>>> import numpy as np
>>> import numpy.linalg as la
>>> np.set_printoptions(precision=2, suppress=True, linewidth=200)
>>> m1 = np.loadtxt("block14.csv", delimiter=",")
>>> print(m1)
[[ 40.   3.   2.   1.   1.]
 [  2.  83.   0.   2.   3.]
 [  3.   2. -37.   0.   3.]
 [  0.   0.   3. -17.   1.]
 [  2.   1.   2.   0.   0.]]
>>> hat = np.triu(np.array([[5, 3, -2, -2, 5],
...     [-4, 5, 0, 2, -1],
...     [-5, -4, -1, -3, 1],
...     [-4, -3, 1, -2, 2],
...     [0, 5, 4, 0, 0]]), 1) + np.eye(5)
>>> out = hat @ m1 @ la.inv(hat)
>>> print(hat @ m1 - m1 @ hat)
[[  10.  130.  158.  120. -200.]
 [  -2.   -7.    8. -196.   71.]
 [   2.   -8.   -1.  -58.   21.]
 [   4.    2.    4.    9.   31.]
 [   0.   -6.    4.    8.  -11.]]
>>> print(la.matrix_rank(out))
5
>>> W0 = np.loadtxt("x.csv", delimiter=",")
>>> print(W0.round(2) + 0)
[[-0.8  -0.14  1.67 -0.58  1.17  1.13 -1.46 -0.68]
 [-0.72  0.36  1.8  -0.18 -1.33  1.53  0.97  0.08]
 [ 0.8  -0.32 -1.95  0.25  1.12 -1.61 -0.74  0.01]
 [-0.77  0.34  1.89 -0.22 -1.22  1.58  0.84  0.03]
 [ 0.9   0.04 -1.96  0.57 -0.72 -1.4   1.08  0.59]
 [-0.95  0.16  2.19 -0.46 -0.2   1.69 -0.22 -0.35]
 [ 0.56 -0.4  -1.47  0.05  1.66 -1.31 -1.36 -0.25]
 [-0.27  0.43  0.85  0.14 -1.97  0.88  1.77  0.46]
 [ 0.47 -0.42 -1.28 -0.01  1.78 -1.18 -1.51 -0.32]
 [ 0.95 -0.17 -2.19  0.45  0.28 -1.7   0.14  0.32]
 [-0.83 -0.11  1.76 -0.58  1.06  1.21 -1.37 -0.66]
 [-0.05  0.42  0.36  0.27 -2.05  0.52  1.95  0.58]
 [ 0.18 -0.43 -0.66 -0.19  2.01 -0.74 -1.85 -0.51]
 [-0.91 -0.03  1.99 -0.56  0.67  1.43 -1.03 -0.58]
 [ 0.71  0.19 -1.46  0.57 -1.39 -0.94  1.64  0.71]
 [-0.51 -0.29  0.95 -0.51  1.76  0.51 -1.9  -0.73]
 [-0.17  0.43  0.64  0.2  -2.02  0.73  1.86  0.52]
 [-0.38 -0.34  0.63 -0.46  1.9   0.25 -1.98 -0.72]
 [-0.86  0.28  2.06 -0.32 -0.89  1.67  0.49 -0.1 ]
 [ 0.71 -0.36 -1.77  0.17  1.37 -1.51 -1.01 -0.1 ]
 [-0.74  0.35  1.83 -0.2  -1.29  1.55  0.93  0.06]
 [-0.7   0.37  1.76 -0.16 -1.39  1.5   1.03  0.11]
 [-0.9   0.25  2.13 -0.37 -0.67  1.7   0.27 -0.18]
 [ 0.87 -0.28 -2.08  0.33  0.84 -1.68 -0.44  0.12]
 [-0.62 -0.24  1.23 -0.55  1.58  0.74 -1.78 -0.73]
 [-0.85 -0.09  1.82 -0.58  0.97  1.27 -1.29 -0.64]
 [-0.56 -0.27  1.08 -0.53  1.68  0.62 -1.85 -0.73]
 [ 0.92  0.   -2.03  0.56 -0.58 -1.47  0.95  0.56]
 [ 0.42 -0.42 -1.18 -0.04  1.84 -1.12 -1.58 -0.36]]
>>> cent = W0[[16, 27]].astype(float)
>>> for _ in range(6):
...     idx = la.norm(W0[:, None] - cent, axis=-1).argmin(axis=1)
...     cent = np.array([W0[idx == j].mean(axis=0) for j in range(2)])
... 
>>> print(idx)
[0 0 1 0 1 0 1 0 1 1 0 0 1 0 1 0 0 0 0 1 0 0 0 1 0 0 0 1 1]
>>> print(cent)
[[-0.64  0.1   1.48 -0.31 -0.12  1.14 -0.15 -0.24]
 [ 0.68 -0.23 -1.64  0.25  0.75 -1.33 -0.43  0.07]]
>>> print(round(la.norm(cent, 1), 2), round(float(la.norm(cent, np.inf)), 2))
3.12 5.38
>>> print(round(float(la.norm(cent, "nuc")), 2))
3.67
>>> print(la.norm(cent, axis=0))
[0.94 0.26 2.21 0.4  0.76 1.75 0.45 0.25]
>>> print(round(float(la.norm(cent[0], 1)), 2), round(float(la.norm(cent[0], np.inf)), 2))
4.19 1.48
>>> print(np.round(cent[0] @ cent[1], 2))
-4.53
>>> left, sigma, VT = la.svd(W0)
>>> V = VT[:(sigma > 1e-8).sum()]
>>> rng = np.random.default_rng(9712)
>>> x = W0[14] + -1 * W0[18] + rng.integers(2) * np.eye(8)[6]
>>> print(x)
[ 1.57 -0.09 -3.52  0.88 -0.5  -2.61  2.15  0.81]
>>> print(np.round(V.T @ V, 2) + 0)
[[ 0.1  -0.01 -0.23  0.05  0.   -0.18  0.05  0.04]
 [-0.01  0.02  0.04  0.01 -0.09  0.04  0.09  0.02]
 [-0.23  0.04  0.53 -0.11 -0.05  0.41 -0.05 -0.08]
 [ 0.05  0.01 -0.11  0.04 -0.07 -0.08  0.09  0.04]
 [ 0.   -0.09 -0.05 -0.07  0.47 -0.09 -0.45 -0.14]
 [-0.18  0.04  0.41 -0.08 -0.09  0.32  0.02 -0.05]
 [ 0.05  0.09 -0.05  0.09 -0.45  0.02  0.45  0.15]
 [ 0.04  0.02 -0.08  0.04 -0.14 -0.05  0.15  0.06]]
>>> print(la.matrix_rank(np.vstack([W0, x])))
3
>>> A = np.array([[0, 3, 0, 0], [-3, 3, 0, 0], [0, 0, 0, 1], [0, 0, -1, 1]])
>>> print(A)
[[ 0  3  0  0]
 [-3  3  0  0]
 [ 0  0  0  1]
 [ 0  0 -1  1]]
>>> hat = np.triu(np.array([[0, 0, 0, 4], [2, 5, 1, 4], [1, 5, 0, 2], [4, 4, 5, 0]]), 1) + np.eye(4)
>>> out = hat @ A @ la.inv(hat)
>>> print(la.matrix_rank(out))
4
>>> print(out)
[[ 0.  3. -7.  6.]
 [-3.  3. -7. 19.]
 [ 0.  0. -2.  7.]
 [ 0.  0. -1.  3.]]
>>> print(np.trace(out), np.trace(A))
4.0 4
>>> print(np.argsort(-la.norm(out, axis=0).round(6), kind="stable")[:3])
[3 2 1]
>>> print([round(float(x), 2) for x in la.svd(out, compute_uv=False)[:3]])
[23.66, 4.79, 1.45]
>>> print(np.abs(la.svd(out)[2][-1]))
[0.53 0.73 0.42 0.12]
>>> print(round(np.log10(la.cond(out))))
3
>>> print(la.matrix_rank(out, rtol=0.1))
2
>>> idx = rng.permutation(4)
>>> print(idx)
[0 1 3 2]
>>> out = A[idx][:, idx]
>>> print(np.diag(out))
[0 3 1 0]
>>> print(np.trace(out))
4
>>> print(np.sort(np.abs(la.eigvals(out))))
[1. 1. 3. 3.]
>>> blk = np.stack([A, -2 * A, A[::-1]])
>>> print(la.matrix_rank(blk.reshape(3, -1)))
2
>>> print(la.norm(blk, axis=(1, 2)))
[ 5.48 10.95  5.48]
>>> print(blk.shape)
(3, 4, 4)
>>> out = np.array([[0, -2, -1, 3, 1], [2, 3, 2, -2, -3]])
>>> M = np.block([[np.zeros((2, 2)), out], [out.T, np.zeros((5, 5))]])
>>> print(M)
[[ 0.  0.  0. -2. -1.  3.  1.]
 [ 0.  0.  2.  3.  2. -2. -3.]
 [ 0.  2.  0.  0.  0.  0.  0.]
 [-2.  3.  0.  0.  0.  0.  0.]
 [-1.  2.  0.  0.  0.  0.  0.]
 [ 3. -2.  0.  0.  0.  0.  0.]
 [ 1. -3.  0.  0.  0.  0.  0.]]
>>> print(M.shape)
(7, 7)
>>> print(M.sum(axis=0))
[ 1.  2.  2.  1.  1.  1. -2.]
>>> la.rank(M)
Traceback (most recent call last):
  File "<python-input-54>", line 1, in <module>
    la.rank(M)
    ^^^^^^^
AttributeError: module 'numpy.linalg' has no attribute 'rank'
>>> print(M.mean(axis=0))
[ 0.14  0.29  0.29  0.14  0.14  0.14 -0.29]
>>> print(np.abs(M).max())
3.0
>>> print(np.diff(M, axis=0))
[[ 0.  0.  2.  5.  3. -5. -4.]
 [ 0.  2. -2. -3. -2.  2.  3.]
 [-2.  1.  0.  0.  0.  0.  0.]
 [ 1. -1.  0.  0.  0.  0.  0.]
 [ 4. -4.  0.  0.  0.  0.  0.]
 [-2. -1.  0.  0.  0.  0.  0.]]
>>> print(M.sum(axis=1))
[ 1.  2.  2.  1.  1.  1. -2.]
>>> ev, V = la.eigh(M)
>>> print(np.unique(ev.round(6) + 0, return_counts=True)[1])
[1 1 3 1 1]
>>> print((ev > 1e-8).sum(), (ev < -1e-8).sum())
2 2
>>> print(ev.round(2) + 0)
[-6.41 -1.98  0.    0.    0.    1.98  6.41]
>>> print(ev.sum(), np.trace(M))
0.0 0.0
>>> print(np.round(V.T @ M @ V, 2) + 0)
[[-6.41  0.    0.    0.    0.    0.    0.  ]
 [ 0.   -1.98  0.    0.    0.    0.    0.  ]
 [ 0.    0.    0.    0.    0.    0.    0.  ]
 [ 0.    0.    0.    0.    0.    0.    0.  ]
 [ 0.    0.    0.    0.    0.    0.    0.  ]
 [ 0.    0.    0.    0.    0.    1.98  0.  ]
 [ 0.    0.    0.    0.    0.    0.    6.41]]
>>> print(np.round(la.eigvalsh(M @ M), 2) + 0)
[ 0.    0.    0.    3.92  3.92 41.08 41.08]
>>> print(la.eigvalsh(M + 2 * np.eye(7)))
[-4.41  0.02  2.    2.    2.    3.98  8.41]
>>> cent = 3 * np.array([[0.7, -1.5, 1.6, -0.1],
...     [1.1, -1.2, -0.5, 1.9],
...     [-2.0, 0.0, -1.2, -0.4]])
>>> idx = rng.integers(0, 3, 22)
>>> arr = cent[idx] + rng.normal(size=(22, 4))
>>> print(arr)
[[ 4.   -3.99 -1.46  6.74]
 [ 2.96 -4.17 -2.78  3.47]
 [ 3.88 -3.49 -2.13  6.77]
 [ 0.44 -4.89  4.43 -0.16]
 [ 2.29 -4.85  4.94 -0.59]
 [ 0.86 -3.58  5.52 -0.84]
 [ 2.96 -2.29 -0.26  4.98]
 [ 3.01 -6.9   4.7   0.36]
 [-4.81 -1.73 -4.83 -0.47]
 [-7.27 -0.08 -1.98 -0.49]
 [ 1.94 -3.01 -2.04  6.53]
 [-5.37 -0.4  -3.07 -2.45]
 [ 4.56 -3.13 -1.19  5.32]
 [ 1.5  -3.86 -1.21  6.86]
 [ 2.71 -6.35  5.16  0.25]
 [-7.06  0.09 -3.37 -1.15]
 [ 2.15 -5.17  4.15 -0.12]
 [ 3.53 -3.89 -0.75  3.05]
 [ 1.76 -3.91  5.58  0.15]
 [ 0.95 -3.8   4.94 -1.2 ]
 [ 4.63 -2.8  -0.97  4.45]
 [ 2.41 -5.76  4.85  0.84]]
>>> print(np.poly(A))
[  1.  -4.  13. -12.   9.]
>>> print(la.eigvals(A))
[1.5+2.6j  1.5-2.6j  0.5+0.87j 0.5-0.87j]
>>> d = la.norm(arr[:, None] - arr[None], axis=-1)
>>> print(la.matrix_rank(d ** 2))
6
>>> Xc = (arr - arr.mean(axis=0)) / arr.std(axis=0)
>>> print(Xc.std(axis=0))
[1. 1. 1. 1.]
>>> coef = la.lstsq(np.delete(Xc, 2, axis=1), Xc[:, 2])[0]
>>> print(coef)
[ 0.49 -0.42 -0.73]
>>> w1 = np.array([[-3, 1, -2], [-1, 2, 5], [2, 5, 4], [-4, 5, -1]])
>>> coef = np.array([1, 0, 1])
>>> act = np.maximum(arr @ w1 + coef, 0)
>>> print((act > 0).astype(int))
[[0 1 0]
 [0 0 0]
 [0 1 0]
 [1 1 0]
 [1 1 0]
 [1 1 1]
 [0 1 0]
 [1 1 0]
 [1 0 0]
 [1 0 1]
 [0 1 0]
 [1 0 0]
 [0 1 0]
 [0 1 0]
 [1 1 0]
 [1 0 1]
 [1 1 0]
 [0 1 0]
 [1 1 1]
 [1 1 1]
 [0 1 0]
 [1 1 0]]
>>> print((act > 0).mean(axis=0))
[0.59 0.77 0.23]
>>> cent = np.array([[2, 3], [3, 1], [-2, 2]])
>>> print((act @ cent).round(6).argmax(axis=1))
[0 0 0 0 0 0 0 0 1 1 0 1 0 0 0 1 0 0 0 0 0 0]
>>> print(w1 @ cent)
[[  1 -12]
 [ -6   9]
 [ 11  19]
 [  9  -9]]
>>> O, Rm = la.qr(arr)
>>> print(Rm)
[[-17.35  10.4   -6.79 -10.62]
 [  0.    15.49  -6.12  -3.15]
 [  0.     0.    14.39 -10.66]
 [  0.     0.     0.    -7.06]]
>>> print(O @ Rm)
[[ 4.   -3.99 -1.46  6.74]
 [ 2.96 -4.17 -2.78  3.47]
 [ 3.88 -3.49 -2.13  6.77]
 [ 0.44 -4.89  4.43 -0.16]
 [ 2.29 -4.85  4.94 -0.59]
 [ 0.86 -3.58  5.52 -0.84]
 [ 2.96 -2.29 -0.26  4.98]
 [ 3.01 -6.9   4.7   0.36]
 [-4.81 -1.73 -4.83 -0.47]
 [-7.27 -0.08 -1.98 -0.49]
 [ 1.94 -3.01 -2.04  6.53]
 [-5.37 -0.4  -3.07 -2.45]
 [ 4.56 -3.13 -1.19  5.32]
 [ 1.5  -3.86 -1.21  6.86]
 [ 2.71 -6.35  5.16  0.25]
 [-7.06  0.09 -3.37 -1.15]
 [ 2.15 -5.17  4.15 -0.12]
 [ 3.53 -3.89 -0.75  3.05]
 [ 1.76 -3.91  5.58  0.15]
 [ 0.95 -3.8   4.94 -1.2 ]
 [ 4.63 -2.8  -0.97  4.45]
 [ 2.41 -5.76  4.85  0.84]]
>>> print(np.abs(np.diag(Rm)))
[17.35 15.49 14.39  7.06]
>>> print(np.allclose(Rm.T @ Rm, arr.T @ arr))
True
>>> print(round(float(np.trace(O @ O.T)), 2))
4.0
>>> print(O.shape, Rm.shape)
(22, 4) (4, 4)
>>> cent = np.array([[-2, 2, -1]])
>>> feats = rng.normal(size=(29, 1)) @ cent + np.array([0, 0, 3])
>>> print(feats)
[[-2.23  2.23  1.88]
 [-4.52  4.52  0.74]
 [-3.54  3.54  1.23]
 [-1.83  1.83  2.09]
 [-0.21  0.21  2.89]
 [ 0.84 -0.84  3.42]
 [-1.1   1.1   2.45]
 [ 2.85 -2.85  4.43]
 [-3.45  3.45  1.28]
 [ 1.66 -1.66  3.83]
 [-4.79  4.79  0.6 ]
 [ 1.09 -1.09  3.55]
 [ 1.97 -1.97  3.99]
 [-1.7   1.7   2.15]
 [ 0.14 -0.14  3.07]
 [ 2.33 -2.33  4.17]
 [ 1.67 -1.67  3.83]
 [-2.47  2.47  1.77]
 [-0.09  0.09  2.95]
 [ 0.11 -0.11  3.05]
 [-0.13  0.13  2.93]
 [ 0.17 -0.17  3.09]
 [ 0.37 -0.37  3.18]
 [-0.82  0.82  2.59]
 [-2.91  2.91  1.55]
 [ 2.24 -2.24  4.12]
 [-0.15  0.15  2.92]
 [-0.76  0.76  2.62]
 [ 1.24 -1.24  3.62]]
>>> rank = la.matrix_rank(feats)
>>> print(rank)
2
>>> null = la.svd(feats)[2][rank:].T
>>> print(np.round(null @ null.T, 2) + 0)
[[0.5 0.5 0. ]
 [0.5 0.5 0. ]
 [0.  0.  0. ]]
>>> print([int(la.matrix_rank(feats[:, :j + 1])) for j in range(3)])
[1, 1, 2]
>>> print(np.round(null[:, 0] / null[np.abs(null[:, 0]).round(6).argmax(), 0], 2) + 0)
[1. 1. 0.]
>>> print(np.allclose(feats @ null, 0))
True
>>> print([int(la.matrix_rank(np.delete(feats, i, axis=0))) for i in range(29)])
[2, 2, 2, 2, 2, 2, 2, 2, 2, 2, 2, 2, 2, 2, 2, 2, 2, 2, 2, 2, 2, 2, 2, 2, 2, 2, 2, 2, 2]
>>> Xc = feats - feats.mean(axis=0)
>>> V = la.svd(Xc)[2][:2]
>>> out = Xc - Xc @ V.T @ V
>>> print(la.norm(out, axis=1).round(6).argmax())
0
>>> print(round(la.norm(out) / la.norm(Xc), 2))
0.0
>>> print(np.round(np.cov(Xc @ V.T, rowvar=False), 2) + 0)
[[9.73 0.  ]
 [0.   0.  ]]
>>> d = la.norm(W0[:, None] - W0[None], axis=-1)
>>> print(d[:5, :5])
[[0.   3.65 4.99 3.48 5.96]
 [3.65 0.   5.99 0.21 5.17]
 [4.99 5.99 0.   6.   2.7 ]
 [3.48 0.21 6.   0.   5.28]
 [5.96 5.17 2.7  5.28 0.  ]]
>>> print(la.norm(W0, axis=1))
[3. 3. 3. 3. 3. 3. 3. 3. 3. 3. 3. 3. 3. 3. 3. 3. 3. 3. 3. 3. 3. 3. 3. 3. 3. 3. 3. 3. 3.]
>>> print(d.shape)
(29, 29)
>>> print(np.flatnonzero(d[10] < d.mean() / 2))
[ 0 10 13 15 24 25 26]
>>> print(d.mean(axis=1).argmax())
14
>>> print((d + 1e9 * np.eye(29)).round(6).argmin(axis=1))
[10 20 19 20 27 22  8 16 28 23 25 16 28 25  4 26  7 15 22  2  1  1 18  2 26 10 15  4  8]
>>> cent = feats[[28, 20]].astype(float)
>>> for _ in range(3):
...     idx = la.norm(feats[:, None] - cent, axis=-1).argmin(axis=1)
...     cent = np.array([feats[idx == j].mean(axis=0) for j in range(2)])
... 
>>> print(idx)
[1 1 1 1 1 0 1 0 1 0 1 0 0 1 0 0 0 1 0 0 0 0 0 1 1 0 0 1 0]
>>> print(cent)
[[ 1.02 -1.02  3.51]
 [-2.33  2.33  1.83]]
>>> out = cent + rng.integers(-2, 3, (2, 1)) @ rng.integers(-2, 3, (1, 3))
>>> print(out)
[[ 1.02 -5.02  3.51]
 [-2.33  2.33  1.83]]
>>> print(la.matrix_rank(out - cent, tol=1e-8))
1
>>> data = np.loadtxt("test2.csv", delimiter=",")
>>> print(data)
[[0. 1. 0. 0. 0. 0. 0. 0.]
 [0. 0. 0. 0. 0. 1. 0. 0.]
 [0. 0. 0. 0. 0. 0. 0. 0.]
 [0. 0. 0. 0. 2. 0. 0. 0.]
 [0. 0. 0. 0. 0. 0. 0. 2.]
 [0. 0. 2. 0. 0. 0. 0. 0.]
 [0. 0. 0. 0. 0. 0. 2. 0.]
 [1. 0. 0. 0. 0. 0. 0. 0.]]
>>> out = data + rng.integers(-2, 3, (8, 7)) @ rng.integers(-2, 3, (7, 8))
>>> print(out)
[[-4.  8. 13.  4.  1.  1. -1. -1.]
 [-8.  0. 11.  2. -2.  3. -9.  1.]
 [-5.  4.  3.  8.  7. -1.  2. -1.]
 [ 3. -4.  2. -8. -6.  5.  5.  2.]
 [-1.  6.  5. -6. -3.  6. -1.  1.]
 [ 6. -4.  2. -7. -3.  1.  8. -2.]
 [-6.  7. -5. -2. -4.  9. -1.  6.]
 [-1. -2. 10. -2. -7.  8.  4.  4.]]
>>> print(np.abs(out - data).sum(axis=1))
[32. 35. 31. 37. 29. 31. 42. 39.]
>>> print(out - data)
[[-4.  7. 13.  4.  1.  1. -1. -1.]
 [-8.  0. 11.  2. -2.  2. -9.  1.]
 [-5.  4.  3.  8.  7. -1.  2. -1.]
 [ 3. -4.  2. -8. -8.  5.  5.  2.]
 [-1.  6.  5. -6. -3.  6. -1. -1.]
 [ 6. -4.  0. -7. -3.  1.  8. -2.]
 [-6.  7. -5. -2. -4.  9. -3.  6.]
 [-2. -2. 10. -2. -7.  8.  4.  4.]]
>>> print(np.round(la.svd(out - data, compute_uv=False), 2) + 0)
[25.94 24.48 16.53 10.95  8.63  3.03  1.14  0.  ]
